In [1]: import numpy as np

In [2]: import numpy.linalg as la

In [3]: np.set_printoptions(precision=3, suppress=True, linewidth=120)

In [4]: tidy = lambda a: np.round(a, 3) + 0

In [5]: m1 = np.load("sample5.npy")

In [6]: tidy(m1)
Out[6]: 
array([[-0.759, -0.651],
       [-0.651,  0.759]])

In [7]: ev, evecs = la.eig(m1)

In [8]: tidy(ev)
Out[8]: array([-1.,  1.])

In [9]: tidy(np.sort(la.eigvals(m1 @ m1)))
Out[9]: array([1., 1.])

In [10]: ev, evecs = la.eigh(m1)

In [11]: x0 = np.array([-2, 1])

In [12]: tidy(evecs * np.abs(ev) @ evecs.T)
Out[12]: 
array([[1., 0.],
       [0., 1.]])

In [13]: tidy(evecs * np.maximum(ev, 0) @ evecs.T)
Out[13]: 
array([[ 0.12 , -0.325],
       [-0.325,  0.88 ]])

In [14]: tidy(x0 @ m1 @ x0 / (x0 @ x0)), tidy(ev[0]), ev[-1]
Out[14]: (np.float64(0.065), np.float64(-1.0), np.float64(1.0))

In [15]: tidy(x0 @ m1 @ x0)
Out[15]: np.float64(0.325)

In [16]: tidy(np.abs(m1).sum(axis=1).max()), np.abs(ev).max()
Out[16]: (np.float64(1.41), np.float64(1.0))

In [17]: x0 = np.array([1, 1])

In [18]: tidy(m1 @ np.ones(2))
Out[18]: array([-1.41 ,  0.108])

In [19]: tidy(m1 @ np.eye(2)[1])
Out[19]: array([-0.651,  0.759])

In [20]: tidy(m1 @ x0)
Out[20]: array([-1.41 ,  0.108])

In [21]: tidy((m1 * x0).sum(axis=1))
Out[21]: array([-1.41 ,  0.108])

In [22]: tidy(np.einsum("ij,j->i", m1, x0))
Out[22]: array([-1.41 ,  0.108])

In [23]: la.norm(m1 @ x0) <= la.norm(m1, 2) * la.norm(x0) + 1e-9
Out[23]: np.True_

In [24]: tidy(m1 @ (2 * x0))
Out[24]: array([-2.82 ,  0.217])

In [25]: X = np.load("mat.npy")

In [26]: X
Out[26]: 
array([[ 1.409,  2.777, -1.394],
       [ 0.78 ,  1.614, -0.777],
       [-1.176, -2.319,  1.172],
       [-1.884, -3.776,  1.877],
       [-0.094, -0.241,  0.156],
       [ 2.164,  4.16 , -2.015],
       [ 1.047,  2.094, -1.05 ],
       [ 0.529,  1.004, -0.514],
       [ 0.928,  1.775, -0.761],
       [ 2.904,  5.633, -2.793],
       [-2.17 , -4.259,  2.104],
       [ 0.12 ,  0.142, -0.026],
       [ 1.874,  3.745, -1.903],
       [ 0.111,  0.382, -0.231],
       [-0.033,  0.125,  0.006],
       [-0.531, -1.136,  0.67 ]])

In [27]: labels = X[:, 2] > np.median(X[:, 2])

In [28]: r0 = X[labels].mean(axis=0) - X[~labels].mean(axis=0)

In [29]: tidy(r0)
Out[29]: array([-2.162, -4.236,  2.117])

In [30]: ((X - X.mean(axis=0)) @ r0 > 0).astype(int)
Out[30]: array([0, 0, 1, 1, 1, 0, 0, 0, 0, 0, 1, 1, 0, 1, 1, 1])

In [31]: x0 = np.array([-7, 0, 4])

In [32]: y = X @ x0

In [33]: tidy(la.pinv(X) @ X)
Out[33]: 
array([[1., 0., 0.],
       [0., 1., 0.],
       [0., 0., 1.]])

In [34]: tidy(la.solve(X.T @ X, X.T @ y))
Out[34]: array([-7.,  0.,  4.])

In [35]: tidy(la.lstsq(X, y)[0])
Out[35]: array([-7.,  0.,  4.])

In [36]: rng = np.random.default_rng(33)

In [37]: y = y + 0.3 * rng.normal(size=16)

In [38]: tidy(y)
Out[38]: 
array([-15.319,  -8.737,  13.097,  20.709,   0.811, -22.908, -11.558,  -5.573,  -8.989, -31.419,  23.284,  -1.148,
       -20.425,  -2.138,   0.334,   6.51 ])

In [39]: b, *_ = la.lstsq(X, y)

In [40]: tidy(X.T @ (y - X @ b))
Out[40]: array([0., 0., 0.])

In [41]: tidy(b)
Out[41]: array([-6.088,  0.319,  5.501])

In [42]: left, sv, Vt = la.svd(X)

In [43]: np.argmax(sv[:-1] / (sv[1:] + 1e-6)) + 1
Out[43]: np.int64(1)

In [44]: A2 = left[:, :1] @ np.diag(sv[:1]) @ Vt[:1]

In [45]: tidy(np.abs(X - A2).max())
Out[45]: np.float64(0.104)

In [46]: tidy(la.norm(X - A2, 2)), tidy(sv[1])
Out[46]: (np.float64(0.219), np.float64(0.219))
